% python3 -q
>>> import numpy as np
>>> np.set_printoptions(precision=3, suppress=True, linewidth=160)
>>> rd = lambda a: np.round(a, 3) + 0
>>> q, _ = np.linalg.qr(np.array([[0.0, 1.1, 1.9, 1.6],
...     [0.3, 0.4, -2.8, 0.5],
...     [-0.6, 0.3, 0.7, 1.8],
...     [1.5, 0.1, -0.5, 0.4]]))
>>> F = -3 * q
>>> rd(F)
array([[ 0.   ,  2.725,  0.965,  0.804],
       [ 0.548,  0.966, -2.786,  0.07 ],
       [-1.095,  0.793, -0.007, -2.678],
       [ 2.739,  0.124,  0.554, -1.085]])
>>> rd(np.einsum("ij,ji->", F, F))
np.float64(0.016)
>>> rd(np.linalg.eigvals(F).sum().real)
np.float64(-0.127)
>>> rd(np.linalg.det(F.T))
np.float64(-81.0)
>>> rng = np.random.default_rng(2531)
>>> lab = rng.permutation(4)
>>> A2 = F[:, lab] * rng.choice([-1, 1], 4)
>>> rd(A2)
array([[ 0.804,  0.965,  0.   , -2.725],
       [ 0.07 , -2.786, -0.548, -0.966],
       [-2.678, -0.007,  1.095, -0.793],
       [-1.085,  0.554, -2.739, -0.124]])
>>> U, _, vt = np.linalg.svd(F.T @ A2)
>>> rd(U @ vt)
array([[ 0.,  0., -1.,  0.],
       [ 0.,  0.,  0., -1.],
       [ 0.,  1.,  0.,  0.],
       [ 1.,  0.,  0.,  0.]])
>>> lab
array([3, 2, 0, 1])
>>> rd(np.linalg.lstsq(F, A2)[0])
array([[ 0.,  0., -1.,  0.],
       [ 0.,  0.,  0., -1.],
       [ 0.,  1.,  0.,  0.],
       [ 1.,  0.,  0.,  0.]])
>>> f = np.array([3, -1, -1, 3])
>>> A2 = F + np.outer(f, np.eye(4)[3])
>>> np.linalg.matrix_rank(A2 - F)
np.int64(1)
>>> rd(np.linalg.det(A2) / np.linalg.det(F)), rd(1 + np.linalg.solve(F, f)[3])
(np.float64(1.196), np.float64(1.196))
>>> np.linalg.matrix_rank(np.linalg.inv(A2) - np.linalg.inv(F), tol=1e-8)
np.int64(1)
>>> data = np.array([[0, 0, 0, 0], [0, 0, -2, 0], [1, 0, 0, 0], [0, 0, 0, 2]])
>>> # 2 groups of indices that never mix
>>> hat = np.triu(np.array([[2, 2, 0, 0], [-1, 2, 2, 0], [0, 2, 2, 0], [2, -2, -2, -1]]), 1) + np.eye(4)
>>> A2 = hat @ data @ np.linalg.inv(hat)
>>> np.linalg.matrix_rank(A2)
np.int64(3)
>>> rd(np.poly(A2))
array([ 1., -2.,  0.,  0.,  0.])
>>> np.trace(A2), np.trace(data)
(np.float64(2.0), np.int64(2))
>>> rd(np.linalg.det(A2))
np.float64(0.0)
>>> A2
array([[ 0.,  0., -4.,  0.],
       [ 2., -4.,  6.,  0.],
       [ 1., -2.,  4.,  0.],
       [ 0.,  0.,  0.,  2.]])
>>> U, sig, vt = np.linalg.svd(A2, full_matrices=False)
>>> rd(sig / sig[0])
array([1.   , 0.232, 0.213, 0.   ])
>>> rd(np.sqrt((sig ** 2).sum())), rd(np.linalg.norm(A2))
(np.float64(9.849), np.float64(9.849))
>>> rd(np.cumsum(sig ** 2) / np.sum(sig ** 2))
array([0.91 , 0.959, 1.   , 1.   ])
>>> np.abs(U[:, 0]).round(6).argmax()
np.int64(1)
>>> rd(U.T @ A2 @ vt.T)
array([[9.394, 0.   , 0.   , 0.   ],
       [0.   , 2.182, 0.   , 0.   ],
       [0.   , 0.   , 2.   , 0.   ],
       [0.   , 0.   , 0.   , 0.   ]])
>>> C2 = data.T @ data
>>> C2
array([[1, 0, 0, 0],
       [0, 0, 0, 0],
       [0, 0, 4, 0],
       [0, 0, 0, 4]])
>>> rd(np.linalg.svd(data, compute_uv=False) ** 2)
array([4., 4., 1., 0.])
>>> U, sig, vt = np.linalg.svd(C2)
>>> np.argmax(sig[:-1] / (sig[1:] + 1e-6)) + 1
np.int64(3)
>>> A2 = U[:, :3] @ np.diag(sig[:3]) @ vt[:3]
>>> np.abs(C2 - A2).max()
np.float64(0.0)
>>> rd(np.linalg.norm(C2 - A2, 2)), sig[3]
(np.float64(0.0), np.float64(0.0))
>>> np.linalg.matrix_rank(A2)
np.int64(3)
>>> W0 = np.array([[0, 3, 2], [0, 0, 1], [0, 0, 0]])
>>> # row 0 dominates
>>> U, sig, vt = np.linalg.svd(W0)
>>> rd(sig)
array([3.65 , 0.822, 0.   ])
>>> np.argmax(sig[:-1] / (sig[1:] + 1e-6)) + 1
np.int64(2)
>>> A2 = U[:, :2] @ np.diag(sig[:2]) @ vt[:2]
>>> rd(np.linalg.norm(W0 - A2, 2)), sig[2]
(np.float64(0.0), np.float64(0.0))
>>> np.linalg.matrix_rank(A2)
np.int64(2)
>>> rd(np.abs(W0 - A2).max())
np.float64(0.0)
>>> rd(A2)
array([[0., 3., 2.],
       [0., 0., 1.],
       [0., 0., 0.]])
>>> np.linalg.matrix_rank(W0, rtol=0.05)
np.int64(2)
>>> np.linalg.lstsq(W0[:-1].T, W0[-1])[2]
np.int32(2)
>>> np.abs(np.diag(np.linalg.qr(W0)[1])) > 1e-9
array([False, False, False])
>>> np.allclose(W0[:-1].T @ np.linalg.lstsq(W0[:-1].T, W0[-1])[0], W0[-1])
True
>>> np.unique(W0.round(6), axis=0).shape
(3, 3)
>>> q, _ = np.linalg.qr(np.array([[-0.9, 0.7, -0.7, -1.2],
...     [-1.2, -0.6, 0.5, -0.2],
...     [2.4, 1.2, 0.4, -0.4],
...     [0.7, -2.3, -0.3, 1.6]]))
>>> evals = np.array([1, -1, 0, -1])
>>> J = q @ np.diag(evals) @ q.T
>>> rd(J)
array([[-0.35 , -0.19 , -0.616,  0.051],
       [-0.19 , -0.233, -0.574, -0.39 ],
       [-0.616, -0.574,  0.381,  0.349],
       [ 0.051, -0.39 ,  0.349, -0.798]])
>>> # equal to its transpose
>>> evals, vecs = np.linalg.eigh(J)
>>> rd(np.linalg.eigvalsh(J + 2 * np.eye(4)))
array([1., 1., 2., 3.])
>>> rd(np.linalg.svd(J, compute_uv=False))
array([1., 1., 1., 0.])
>>> rd(vecs.T @ J @ vecs)
array([[-1.,  0.,  0.,  0.],
       [ 0., -1.,  0.,  0.],
       [ 0.,  0.,  0.,  0.],
       [ 0.,  0.,  0.,  1.]])
>>> rd(evals.sum()), rd(np.trace(J))
(np.float64(-1.0), np.float64(-1.0))
>>> rd(np.abs(vecs[:, -1]))
array([0.309, 0.412, 0.823, 0.24 ])
>>> evals, vecs = np.linalg.eigh(J)
>>> x = np.array([-2, -1, -1, 0])
>>> rd(x @ J @ x / (x @ x)), rd(evals[0]), rd(evals[-1])
(np.float64(-0.937), np.float64(-1.0), np.float64(1.0))
>>> rd(x @ J @ x)
np.float64(-5.621)
>>> A2 = np.array([[-2, 2, 2], [1, -5, 2]])
>>> C = np.kron(A2, J)
>>> C.shape
(8, 12)
>>> rd(np.linalg.norm(C, 2)), rd(np.linalg.norm(A2, 2) * np.linalg.norm(J, 2))
(np.float64(5.748), np.float64(5.748))
>>> rank = np.linalg.matrix_rank(J)
>>> rank
np.int64(3)
>>> ns = np.linalg.svd(J)[2][rank:].T
>>> rd(J @ ns)
array([[0.],
       [0.],
       [0.],
       [0.]])
>>> ns.shape
(4, 1)
>>> m1 = np.loadtxt("dump.csv", delimiter=",")
>>> rd(m1)
array([[ 0.234, -0.312, -0.286],
       [-0.312,  0.416,  0.382],
       [-0.286,  0.382,  0.35 ]])
>>> # symmetric, so the eigenvalues are real
>>> U, sig, vt = np.linalg.svd(m1)
>>> vecs = vt[:(sig > 1e-8).sum()]
>>> x = m1[0] + -3 * m1[2] + rng.integers(2) * np.eye(3)[0]
>>> rd(x)
array([ 2.092, -1.457, -1.335])
>>> np.allclose(vecs.T @ vecs @ x, x)
False
>>> K = np.load("block18.npy")
>>> K
array([[  7., -12.,  15.],
       [-12.,  14., -20.],
       [ 15., -20.,  23.]])
>>> # symmetric, so the eigenvalues are real
>>> A2 = np.array([[-1, -2], [-1, -1]])
>>> C = np.kron(A2, K)
>>> rd(np.linalg.norm(C, 2)), rd(np.linalg.norm(A2, 2) * np.linalg.norm(K, 2))
(np.float64(125.666), np.float64(125.666))
>>> C
array([[ -7.,  12., -15., -14.,  24., -30.],
       [ 12., -14.,  20.,  24., -28.,  40.],
       [-15.,  20., -23., -30.,  40., -46.],
       [ -7.,  12., -15.,  -7.,  12., -15.],
       [ 12., -14.,  20.,  12., -14.,  20.],
       [-15.,  20., -23., -15.,  20., -23.]])
>>> A2 = K[0, 0] * K[1:] - np.outer(K[1:, 0], K[0])
>>> A2
array([[  0., -46.,  40.],
       [  0.,  40., -64.]])
>>> np.flatnonzero(~A2.round(6).any(axis=1))
array([], dtype=int64)
>>> rd(K[:, 0] / K[0, 0])
array([ 1.   , -1.714,  2.143])
>>> np.linalg.matrix_rank(A2), np.linalg.matrix_rank(K)
(np.int64(2), np.int64(3))
>>> A2 = np.array([[-3, 2], [4, -1], [0, 4]])
>>> E = np.tile(A2, (2, 3))
>>> E
array([[-3,  2, -3,  2, -3,  2],
       [ 4, -1,  4, -1,  4, -1],
       [ 0,  4,  0,  4,  0,  4],
       [-3,  2, -3,  2, -3,  2],
       [ 4, -1,  4, -1,  4, -1],
       [ 0,  4,  0,  4,  0,  4]])
>>> # row 3 repeats row 0
>>> U, sig, vt = np.linalg.svd(E)
>>> vecs = vt[:(sig > 1e-8).sum()]
>>> x = E[5] + -3 * E[4] + rng.integers(2) * np.eye(6)[4]
>>> x
array([-12.,   7., -12.,   7., -11.,   7.])
>>> rd(np.diag(vecs.T @ vecs))
array([0.333, 0.333, 0.333, 0.333, 0.333, 0.333])
>>> np.linalg.matrix_rank(np.vstack([E, x]))
np.int64(3)
>>> rd(vecs.T @ vecs)
array([[0.333, 0.   , 0.333, 0.   , 0.333, 0.   ],
       [0.   , 0.333, 0.   , 0.333, 0.   , 0.333],
       [0.333, 0.   , 0.333, 0.   , 0.333, 0.   ],
       [0.   , 0.333, 0.   , 0.333, 0.   , 0.333],
       [0.333, 0.   , 0.333, 0.   , 0.333, 0.   ],
       [0.   , 0.333, 0.   , 0.333, 0.   , 0.333]])
>>> np.allclose(vecs.T @ vecs @ x, x)
False
